In [1]: import numpy as np

In [2]: import numpy.linalg as la

In [3]: np.set_printoptions(precision=2, suppress=True, linewidth=200, legacy="1.25")

In [4]: tidy = lambda a: np.round(a, 2) + 0

In [5]: J = np.loadtxt("out6.csv", delimiter=",")

In [6]: J
Out[6]: 
array([[ 6., 11., 12.,  8., 12.,  4.],
       [11., 18.,  8.,  7., 11.,  3.],
       [12.,  8., 14.,  7.,  8., 16.],
       [ 8.,  7.,  7., 16.,  5.,  8.],
       [12., 11.,  8.,  5.,  8.,  3.],
       [ 4.,  3., 16.,  8.,  3.,  0.]])

In [7]: # symmetric, so the eigenvalues are real

In [8]: blk = np.stack([J, 4 * J, J[::-1]])

In [9]: blk.shape
Out[9]: (3, 6, 6)

In [10]: tidy(la.norm(blk, axis=(1, 2)))
Out[10]: array([ 57.22, 228.88,  57.22])

In [11]: blk.sum(axis=0)
Out[11]: 
array([[ 34.,  58.,  76.,  48.,  63.,  20.],
       [ 67., 101.,  48.,  40.,  63.,  18.],
       [ 68.,  47.,  77.,  51.,  45.,  88.],
       [ 52.,  43.,  49.,  87.,  33.,  56.],
       [ 71.,  73.,  48.,  32.,  51.,  18.],
       [ 26.,  26.,  92.,  48.,  27.,   4.]])

In [12]: np.einsum("bij,cij->bc", blk, blk)
Out[12]: 
array([[ 3274., 13096.,  2810.],
       [13096., 52384., 11240.],
       [ 2810., 11240.,  3274.]])

In [13]: w, vecs = la.eigh(J)

In [14]: tidy(vecs @ np.diag(w) @ vecs.T)
Out[14]: 
array([[ 6., 11., 12.,  8., 12.,  4.],
       [11., 18.,  8.,  7., 11.,  3.],
       [12.,  8., 14.,  7.,  8., 16.],
       [ 8.,  7.,  7., 16.,  5.,  8.],
       [12., 11.,  8.,  5.,  8.,  3.],
       [ 4.,  3., 16.,  8.,  3.,  0.]])

In [15]: np.unique(w.round(6) + 0, return_counts=True)[1]
Out[15]: array([1, 1, 1, 1, 1, 1])

In [16]: np.abs(vecs[:, -1]).round(6).argmax()
Out[16]: 2

In [17]: tidy(vecs.T @ vecs)
Out[17]: 
array([[1., 0., 0., 0., 0., 0.],
       [0., 1., 0., 0., 0., 0.],
       [0., 0., 1., 0., 0., 0.],
       [0., 0., 0., 1., 0., 0.],
       [0., 0., 0., 0., 1., 0.],
       [0., 0., 0., 0., 0., 1.]])

In [18]: (w > 1e-8).sum(), (w < -1e-8).sum()
Out[18]: (4, 2)

In [19]: tidy(vecs.T @ J @ vecs)
Out[19]: 
array([[-11.89,   0.  ,   0.  ,   0.  ,   0.  ,   0.  ],
       [  0.  ,  -5.29,   0.  ,   0.  ,   0.  ,   0.  ],
       [  0.  ,   0.  ,   2.17,   0.  ,   0.  ,   0.  ],
       [  0.  ,   0.  ,   0.  ,   9.66,   0.  ,   0.  ],
       [  0.  ,   0.  ,   0.  ,   0.  ,  14.45,   0.  ],
       [  0.  ,   0.  ,   0.  ,   0.  ,   0.  ,  52.89]])

In [20]: tidy(np.abs(vecs[:, -1]))
Out[20]: array([0.42, 0.46, 0.49, 0.38, 0.37, 0.29])
